$ python3 -q
>>> import numpy as np
>>> np.set_printoptions(suppress=True, linewidth=100)
>>> def rd(a):
...     return np.round(a, 3) + 0
... 
>>> W0 = np.array([[-2, -2, 1, 1, 2, 2, 0],
...     [-2, -1, -2, -2, 1, 0, -1],
...     [1, 2, 1, 0, -2, 1, -1],
...     [2, -1, 2, 2, 2, 0, 2],
...     [-1, -1, 2, -2, 1, -2, -1],
...     [-1, 0, -2, 0, -2, -2, -1],
...     [0, 0, 0, 1, -1, 2, 0]])
>>> rng = np.random.default_rng(671)
>>> lab = rng.permutation(7)
>>> out = W0[:, lab] * rng.choice([-1, 1], 7)
>>> out
array([[ 0, -2, -2,  1,  1,  2, -2],
       [-1, -1, -1, -2, -2,  2,  0],
       [-1,  2,  2,  1,  0, -1, -1],
       [ 2, -2, -1,  2,  2, -2,  0],
       [-1, -1, -1,  2, -2,  1,  2],
       [-1,  2,  0, -2,  0,  1,  2],
       [ 0,  1,  0,  0,  1,  0, -2]])
>>> U, _, VT = np.linalg.svd(W0.T @ out)
>>> rd(U @ VT)
array([[ 0.,  0.,  0.,  0.,  0., -1.,  0.],
       [ 0.,  0.,  1.,  0.,  0.,  0.,  0.],
       [ 0.,  0.,  0.,  1.,  0.,  0.,  0.],
       [ 0.,  0.,  0.,  0.,  1.,  0.,  0.],
       [ 0., -1.,  0.,  0.,  0.,  0.,  0.],
       [ 0.,  0.,  0.,  0.,  0.,  0., -1.],
       [ 1.,  0.,  0.,  0.,  0.,  0.,  0.]])
>>> def softmax(z):
...     e = np.exp(z - z.max(axis=-1, keepdims=True))
...     return e / e.sum(axis=-1, keepdims=True)
... 
>>> rd(softmax(out[3]))
array([0.31 , 0.006, 0.015, 0.31 , 0.31 , 0.006, 0.042])
>>> print(rd(softmax(out).sum(axis=1)))
[1. 1. 1. 1. 1. 1. 1.]
>>> rd(softmax(out[3] + -3))
array([0.31 , 0.006, 0.015, 0.31 , 0.31 , 0.006, 0.042])
>>> S = out @ out.T / np.sqrt(7)
>>> print(rd(softmax(S)[3] @ out))
[ 1.991 -1.998 -1.003  1.996  1.995 -1.985 -0.007]
>>> arr = np.loadtxt("arr.csv", delimiter=",")
>>> arr
array([[2., 3., 4., 2.],
       [3., 2., 3., 4.],
       [4., 3., 2., 3.],
       [2., 4., 3., 2.]])
>>> rd(np.linalg.eigvalsh(arr).min())
np.float64(-2.518)
>>> [round(float(np.linalg.det(arr[:i, :i])), 2) + 0 for i in range(1, 5)]
[2.0, -5.0, 12.0, 29.0]
>>> E = np.load("out10.npy")
>>> E
array([[0., 1., 1.],
       [1., 0., 1.],
       [1., 1., 0.]])
>>> # equal to its transpose
>>> vals, V = np.linalg.eig(E)
>>> rd(np.sort(np.linalg.eigvals(E @ E)))
array([1., 1., 4.])
>>> Q = arr.astype(float).copy()
>>> for j in range(4):
...     Q[:, j] -= Q[:, :j] @ (Q[:, :j].T @ Q[:, j])
...     Q[:, j] /= np.linalg.norm(Q[:, j])
... 
>>> rd(Q.T @ arr)
array([[ 5.745,  5.57 ,  5.396,  5.57 ],
       [ 0.   ,  2.64 ,  2.25 , -0.011],
       [ 0.   ,  0.   ,  1.954,  1.006],
       [ 0.   ,  0.   ,  0.   ,  0.979]])
>>> print(rd(Q.T @ Q))
[[1. 0. 0. 0.]
 [0. 1. 0. 0.]
 [0. 0. 1. 0.]
 [0. 0. 0. 1.]]
>>> x = np.array([-3, -1, -2])
>>> np.sign((E @ x).round(6))
array([-1., -1., -1.])
>>> print(np.linalg.norm(E @ x) <= np.linalg.norm(E, 2) * np.linalg.norm(x) + 1e-9)
True
>>> np.einsum("ij,j->i", E, x)
array([-3., -5., -4.])
>>> print(E @ np.eye(3)[0])
[0. 1. 1.]
>>> E * x
array([[-0., -1., -2.],
       [-3., -0., -2.],
       [-3., -1., -0.]])
>>> E.sum(axis=0)
array([2., 2., 2.])
>>> L = np.diag(E.sum(axis=1)) - E
>>> (np.linalg.eigvalsh(L) < 1e-8).sum()
np.int64(1)
>>> rd(np.linalg.eigvalsh(L))
array([0., 3., 3.])
>>> vals, V = np.linalg.eigh(E)
>>> x = np.array([6, 8, 7])
>>> rd(V * np.maximum(vals, 0) @ V.T)
array([[0.667, 0.667, 0.667],
       [0.667, 0.667, 0.667],
       [0.667, 0.667, 0.667]])
>>> np.abs(E).sum(axis=1).max(), rd(np.abs(vals).max())
(np.float64(2.0), np.float64(2.0))
>>> print((np.sign(V[:, -1].round(6)) == np.sign(V[0, -1].round(6))).astype(int))
[1 1 1]
>>> feats = np.loadtxt("w.csv", delimiter=",")
>>> feats
array([[ 0.3,  2. ,  1. ,  2. ,  0. ],
       [ 2. ,  0.3,  0. ,  0. ,  0. ],
       [-2. ,  1. ,  2.3,  0. ,  0. ],
       [ 1. , -1. ,  1. ,  1.3, -1. ],
       [ 0. ,  2. ,  1. ,  2. ,  0.3]])
>>> proj = np.triu(np.array([[-3, -6, -9, -8, 1],
...     [-3, 3, -1, -6, -1],
...     [0, 9, 0, -9, -1],
...     [2, -9, -7, 3, 8],
...     [-6, -9, -1, 3, -8]]), 1) + np.eye(5)
>>> out = proj @ feats @ np.linalg.inv(proj)
>>> rd(proj @ feats - feats @ proj)
array([[ -2.,   1., -23.,  15.,  -5.],
       [ -4.,  15.,   9.,   8.,   4.],
       [ -9.,  -5., -27.,  -3.,  14.],
       [  0.,  22.,  16.,  27.,  -9.],
       [  0.,   0.,   2.,  21., -13.]])
>>> rd(out)
array([[   -1.7,    -9. ,   -51. ,  -533. ,  4214. ],
       [   -2. ,    -8.7,   -36. ,  -402. ,  3179. ],
       [  -11. ,   -58. ,  -164.7, -1932. , 15253. ],
       [    1. ,    21. ,    39. ,   502.3, -3958. ],
       [    0. ,     2. ,     3. ,    41. ,  -322.7]])
>>> feats[4] @ feats[0]
np.float64(9.0)
>>> rd(np.linalg.norm(feats[4] - feats[0]))
np.float64(0.424)
>>> rd(np.linalg.norm(feats) ** 2 / np.linalg.norm(feats, 2) ** 2)
np.float64(1.8)
>>> print(rd(np.linalg.norm(feats, 2)))
4.61
>>> print(rd(np.linalg.norm(feats, "nuc")))
11.429
>>> rd(np.linalg.norm(feats[4], 1)), rd(np.linalg.norm(feats[4], np.inf))
(np.float64(5.3), np.float64(2.0))
>>> rd(np.linalg.norm(feats, 1)), rd(np.linalg.norm(feats, np.inf))
(np.float64(6.3), np.float64(5.3))
